$ ipython --no-banner

In [1]: import numpy as np

In [2]: np.set_printoptions(precision=2, suppress=True, linewidth=120, sign=" ")

In [3]: out = np.array([[2, 0, 0, 0, -2, -2, 1, 2, -1, -1, 0, 2],
   ...:     [0, 1, 2, 0, 2, -1, 2, -1, 0, 1, -2, -1],
   ...:     [1, 2, -2, 1, -2, -2, 2, 0, -1, 0, 1, 1],
   ...:     [1, 0, 1, -2, 2, -1, 1, 2, 1, 2, 0, -1],
   ...:     [0, 2, -1, -1, 0, -1, 2, -2, 2, 1, -1, 1],
   ...:     [1, 2, 1, 0, 1, 1, 2, -2, 2, 2, 0, 2],
   ...:     [1, -1, -2, 0, 2, 2, -1, 0, -1, 0, 0, 1],
   ...:     [-2, 0, -1, 0, 1, 2, 1, -2, 1, -2, 2, -2],
   ...:     [0, 2, -1, 1, -1, 2, -2, -2, 2, -2, 0, 0],
   ...:     [-2, 0, 2, -1, 0, -2, 1, 1, 0, 1, 2, -2],
   ...:     [-1, 1, 0, 1, -2, 2, 1, 1, 0, -1, -2, 2],
   ...:     [2, 0, -1, -1, 1, 2, 2, 1, 1, 2, 0, -1]])

In [4]: out[-1] = out[0]

In [5]: feats = out + 0.02 * np.eye(12)

In [6]: feats
Out[6]: 
array([[ 2.02,  0.  ,  0.  ,  0.  , -2.  , -2.  ,  1.  ,  2.  , -1.  , -1.  ,  0.  ,  2.  ],
       [ 0.  ,  1.02,  2.  ,  0.  ,  2.  , -1.  ,  2.  , -1.  ,  0.  ,  1.  , -2.  , -1.  ],
       [ 1.  ,  2.  , -1.98,  1.  , -2.  , -2.  ,  2.  ,  0.  , -1.  ,  0.  ,  1.  ,  1.  ],
       [ 1.  ,  0.  ,  1.  , -1.98,  2.  , -1.  ,  1.  ,  2.  ,  1.  ,  2.  ,  0.  , -1.  ],
       [ 0.  ,  2.  , -1.  , -1.  ,  0.02, -1.  ,  2.  , -2.  ,  2.  ,  1.  , -1.  ,  1.  ],
       [ 1.  ,  2.  ,  1.  ,  0.  ,  1.  ,  1.02,  2.  , -2.  ,  2.  ,  2.  ,  0.  ,  2.  ],
       [ 1.  , -1.  , -2.  ,  0.  ,  2.  ,  2.  , -0.98,  0.  , -1.  ,  0.  ,  0.  ,  1.  ],
       [-2.  ,  0.  , -1.  ,  0.  ,  1.  ,  2.  ,  1.  , -1.98,  1.  , -2.  ,  2.  , -2.  ],
       [ 0.  ,  2.  , -1.  ,  1.  , -1.  ,  2.  , -2.  , -2.  ,  2.02, -2.  ,  0.  ,  0.  ],
       [-2.  ,  0.  ,  2.  , -1.  ,  0.  , -2.  ,  1.  ,  1.  ,  0.  ,  1.02,  2.  , -2.  ],
       [-1.  ,  1.  ,  0.  ,  1.  , -2.  ,  2.  ,  1.  ,  1.  ,  0.  , -1.  , -1.98,  2.  ],
       [ 2.  ,  0.  ,  0.  ,  0.  , -2.  , -2.  ,  1.  ,  2.  , -1.  , -1.  ,  0.  ,  2.02]])

In [7]: ang = np.radians(45)

In [8]: r_ = np.eye(12)

In [9]: r_[6, 6] = r_[10, 10] = np.cos(ang)

In [10]: r_[6, 10], r_[10, 6] = -np.sin(ang), np.sin(ang)

In [11]: print(r_)
[[ 1.    0.    0.    0.    0.    0.    0.    0.    0.    0.    0.    0.  ]
 [ 0.    1.    0.    0.    0.    0.    0.    0.    0.    0.    0.    0.  ]
 [ 0.    0.    1.    0.    0.    0.    0.    0.    0.    0.    0.    0.  ]
 [ 0.    0.    0.    1.    0.    0.    0.    0.    0.    0.    0.    0.  ]
 [ 0.    0.    0.    0.    1.    0.    0.    0.    0.    0.    0.    0.  ]
 [ 0.    0.    0.    0.    0.    1.    0.    0.    0.    0.    0.    0.  ]
 [ 0.    0.    0.    0.    0.    0.    0.71  0.    0.    0.   -0.71  0.  ]
 [ 0.    0.    0.    0.    0.    0.    0.    1.    0.    0.    0.    0.  ]
 [ 0.    0.    0.    0.    0.    0.    0.    0.    1.    0.    0.    0.  ]
 [ 0.    0.    0.    0.    0.    0.    0.    0.    0.    1.    0.    0.  ]
 [ 0.    0.    0.    0.    0.    0.    0.71  0.    0.    0.    0.71  0.  ]
 [ 0.    0.    0.    0.    0.    0.    0.    0.    0.    0.    0.    1.  ]]

In [12]: out = feats @ r_.T

In [13]: out.round(2) + 0
Out[13]: 
array([[ 2.02,  0.  ,  0.  ,  0.  , -2.  , -2.  ,  0.71,  2.  , -1.  , -1.  ,  0.71,  2.  ],
       [ 0.  ,  1.02,  2.  ,  0.  ,  2.  , -1.  ,  2.83, -1.  ,  0.  ,  1.  ,  0.  , -1.  ],
       [ 1.  ,  2.  , -1.98,  1.  , -2.  , -2.  ,  0.71,  0.  , -1.  ,  0.  ,  2.12,  1.  ],
       [ 1.  ,  0.  ,  1.  , -1.98,  2.  , -1.  ,  0.71,  2.  ,  1.  ,  2.  ,  0.71, -1.  ],
       [ 0.  ,  2.  , -1.  , -1.  ,  0.02, -1.  ,  2.12, -2.  ,  2.  ,  1.  ,  0.71,  1.  ],
       [ 1.  ,  2.  ,  1.  ,  0.  ,  1.  ,  1.02,  1.41, -2.  ,  2.  ,  2.  ,  1.41,  2.  ],
       [ 1.  , -1.  , -2.  ,  0.  ,  2.  ,  2.  , -0.69,  0.  , -1.  ,  0.  , -0.69,  1.  ],
       [-2.  ,  0.  , -1.  ,  0.  ,  1.  ,  2.  , -0.71, -1.98,  1.  , -2.  ,  2.12, -2.  ],
       [ 0.  ,  2.  , -1.  ,  1.  , -1.  ,  2.  , -1.41, -2.  ,  2.02, -2.  , -1.41,  0.  ],
       [-2.  ,  0.  ,  2.  , -1.  ,  0.  , -2.  , -0.71,  1.  ,  0.  ,  1.02,  2.12, -2.  ],
       [-1.  ,  1.  ,  0.  ,  1.  , -2.  ,  2.  ,  2.11,  1.  ,  0.  , -1.  , -0.69,  2.  ],
       [ 2.  ,  0.  ,  0.  ,  0.  , -2.  , -2.  ,  0.71,  2.  , -1.  , -1.  ,  0.71,  2.02]])

In [14]: print(np.allclose(feats @ feats.T, out @ out.T))
True

In [15]: print(np.allclose(np.linalg.norm(feats, axis=1), np.linalg.norm(out, axis=1)))
True

In [16]: round(float(np.linalg.det(r_)), 2), round(np.trace(r_), 2)
Out[16]: (1.0, np.float64(11.41))

In [17]: np.abs(out - feats).max(axis=0)
Out[17]: array([ 0.  ,  0.  ,  0.  ,  0.  ,  0.  ,  0.  ,  1.71,  0.  ,  0.  ,  0.  ,  2.  ,  0.  ])

In [18]: C2 = feats.T @ feats

In [19]: np.linalg.matrix_rank(C2)
Out[19]: np.int64(12)

In [20]: round(np.trace(C2), 2), round(float((feats ** 2).sum()), 2)
Out[20]: (np.float64(282.0), 282.0)

In [21]: np.round(np.linalg.svd(feats, compute_uv=False) ** 2, 2) + 0
Out[21]: array([ 78.11,  65.53,  53.95,  30.57,  18.76,  11.19,   9.16,   5.87,   5.32,   3.11,   0.44,   0.  ])

In [22]: rng = np.random.default_rng(53)

In [23]: lab = rng.permutation(12)

In [24]: lab
Out[24]: array([  0,   4,   3,  10,   1,   7,   6,   5,   9,   8,   2,  11])

In [25]: out = feats[lab][:, lab]

In [26]: print(np.sort(np.abs(np.linalg.eigvals(out))))
[ 0.02  1.54  2.24  2.24  2.73  2.73  3.17  3.92  3.92  4.41  4.41  4.5 ]

In [27]: np.diag(out)
Out[27]: array([ 2.02,  0.02, -1.98, -1.98,  1.02, -1.98, -0.98,  1.02,  1.02,  2.02, -1.98,  2.02])

In [28]: round(float(np.linalg.det(out)), 2), round(float(np.linalg.det(feats[lab])), 2)
Out[28]: (-4905.63, 4905.63)

In [29]: np.allclose(out, feats)
Out[29]: False

In [30]: def softmax(z):
    ...:     e = np.exp(z - z.max(axis=-1, keepdims=True))
    ...:     return e / e.sum(axis=-1, keepdims=True)
    ...: 

In [31]: softmax(feats).sum(axis=1)
Out[31]: array([ 1.,  1.,  1.,  1.,  1.,  1.,  1.,  1.,  1.,  1.,  1.,  1.])

In [32]: softmax(feats[7])
Out[32]: array([ 0.01,  0.04,  0.01,  0.04,  0.11,  0.29,  0.11,  0.01,  0.11,  0.01,  0.29,  0.01])

In [33]: S = feats @ feats.T / np.sqrt(12)

In [34]: softmax(S)[7] @ feats
Out[34]: array([-1.98,  0.02, -1.  ,  0.01,  0.98,  1.99,  0.97, -1.98,  1.01, -1.99,  1.98, -1.98])

In [35]: np.round(softmax(S), 2) + 0
Out[35]: 
array([[ 0.47,  0.  ,  0.05,  0.  ,  0.  ,  0.  ,  0.  ,  0.  ,  0.  ,  0.  ,  0.  ,  0.47],
       [ 0.  ,  0.87,  0.  ,  0.04,  0.03,  0.05,  0.  ,  0.  ,  0.  ,  0.01,  0.  ,  0.  ],
       [ 0.05,  0.  ,  0.88,  0.  ,  0.01,  0.  ,  0.  ,  0.  ,  0.  ,  0.  ,  0.  ,  0.05],
       [ 0.  ,  0.03,  0.  ,  0.92,  0.  ,  0.01,  0.  ,  0.  ,  0.  ,  0.04,  0.  ,  0.  ],
       [ 0.  ,  0.02,  0.02,  0.  ,  0.72,  0.23,  0.  ,  0.  ,  0.  ,  0.  ,  0.  ,  0.  ],
       [ 0.  ,  0.01,  0.  ,  0.  ,  0.05,  0.94,  0.  ,  0.  ,  0.  ,  0.  ,  0.  ,  0.  ],
       [ 0.  ,  0.  ,  0.  ,  0.  ,  0.  ,  0.01,  0.95,  0.01,  0.01,  0.  ,  0.01,  0.  ],
       [ 0.  ,  0.  ,  0.  ,  0.  ,  0.  ,  0.  ,  0.  ,  0.99,  0.01,  0.  ,  0.  ,  0.  ],
       [ 0.  ,  0.  ,  0.  ,  0.  ,  0.  ,  0.  ,  0.  ,  0.01,  0.98,  0.  ,  0.  ,  0.  ],
       [ 0.  ,  0.01,  0.  ,  0.02,  0.  ,  0.  ,  0.  ,  0.  ,  0.  ,  0.97,  0.  ,  0.  ],
       [ 0.01,  0.  ,  0.01,  0.  ,  0.  ,  0.  ,  0.  ,  0.  ,  0.01,  0.  ,  0.95,  0.01],
       [ 0.47,  0.  ,  0.05,  0.  ,  0.  ,  0.  ,  0.  ,  0.  ,  0.  ,  0.  ,  0.  ,  0.47]])

In [36]: J = np.load("block7.npy")

In [37]: J
Out[37]: 
array([[ 0.,  0.,  0.,  0.,  0.,  3.,  0.],
       [ 0.,  0.,  0.,  0.,  0., -9.,  3.],
       [ 0.,  0.,  0.,  0.,  0., -6.,  9.],
       [ 0.,  0.,  0.,  0.,  0.,  6.,  6.],
       [ 0.,  0.,  0.,  0.,  0.,  2.,  4.],
       [ 3., -9., -6.,  6.,  2.,  0.,  0.],
       [ 0.,  3.,  9.,  6.,  4.,  0.,  0.]])

In [38]: # symmetric

In [39]: print(np.abs(np.diag(np.linalg.qr(J)[1])) > 1e-9)
[ True  True False False False  True  True]

In [40]: np.unique(J.round(6), axis=0).shape
Out[40]: (7, 7)

In [41]: np.linalg.lstsq(J[:-1].T, J[-1])[2]
Out[41]: np.int32(3)

In [42]: np.round(np.trace(np.linalg.pinv(J) @ J), 2)
Out[42]: np.float64(4.0)

In [43]: np.allclose(J[:-1].T @ np.linalg.lstsq(J[:-1].T, J[-1])[0], J[-1])
Out[43]: False

In [44]: out = J / np.linalg.norm(J, axis=1, keepdims=True)

In [45]: C2 = out @ out.T

In [46]: np.argwhere(np.triu(np.abs(C2) > 0.95, 1))
Out[46]: array([], shape=(0, 2), dtype=int64)

In [47]: C2
Out[47]: 
array([[ 1.  , -0.95, -0.55,  0.71,  0.45,  0.  ,  0.  ],
       [-0.95,  1.  ,  0.79, -0.45, -0.14,  0.  ,  0.  ],
       [-0.55,  0.79,  1.  ,  0.2 ,  0.5 ,  0.  ,  0.  ],
       [ 0.71, -0.45,  0.2 ,  1.  ,  0.95,  0.  ,  0.  ],
       [ 0.45, -0.14,  0.5 ,  0.95,  1.  ,  0.  ,  0.  ],
       [ 0.  ,  0.  ,  0.  ,  0.  ,  0.  ,  1.  , -0.24],
       [ 0.  ,  0.  ,  0.  ,  0.  ,  0.  , -0.24,  1.  ]])

In [48]: C2[1]
Out[48]: array([-0.95,  1.  ,  0.79, -0.45, -0.14,  0.  ,  0.  ])

In [49]: left, sig = np.linalg.svd(C2)
---------------------------------------------------------------------------
ValueError                                Traceback (most recent call last)
Cell In[49], line 1
----> 1 left, sig = np.linalg.svd(C2)

ValueError: too many values to unpack (expected 2)

In [50]: left, sig, Vh = np.linalg.svd(C2, full_matrices=False)

In [51]: left.shape, sig.shape, Vh.shape
Out[51]: ((7, 7), (7,), (7, 7))

In [52]: np.abs(Vh[0])
Out[52]: array([ 0.58,  0.52,  0.24,  0.47,  0.34,  0.  ,  0.  ])

In [53]: np.round(sig / sig[0], 2) + 0
Out[53]: array([ 1.  ,  0.71,  0.42,  0.26,  0.  ,  0.  ,  0.  ])

In [54]: rank = np.linalg.matrix_rank(J)

In [55]: rank
Out[55]: np.int64(4)

In [56]: null = np.linalg.svd(J)[2][rank:].T

In [57]: np.round(null @ null.T, 2) + 0
Out[57]: 
array([[ 0.94,  0.16,  0.07, -0.15, -0.06,  0.  ,  0.  ],
       [ 0.16,  0.5 , -0.38,  0.27,  0.08,  0.  ,  0.  ],
       [ 0.07, -0.38,  0.34, -0.2 , -0.18,  0.  ,  0.  ],
       [-0.15,  0.27, -0.2 ,  0.38, -0.32,  0.  ,  0.  ],
       [-0.06,  0.08, -0.18, -0.32,  0.83,  0.  ,  0.  ],
       [ 0.  ,  0.  ,  0.  ,  0.  ,  0.  ,  0.  ,  0.  ],
       [ 0.  ,  0.  ,  0.  ,  0.  ,  0.  ,  0.  ,  0.  ]])

In [58]: np.round(J @ null, 2) + 0
Out[58]: 
array([[ 0.,  0.,  0.],
       [ 0.,  0.,  0.],
       [ 0.,  0.,  0.],
       [ 0.,  0.,  0.],
       [ 0.,  0.,  0.],
       [ 0.,  0.,  0.],
       [ 0.,  0.,  0.]])

In [59]: [int(np.linalg.matrix_rank(J[:, :j + 1])) for j in range(7)]
Out[59]: [1, 2, 2, 2, 2, 3, 4]
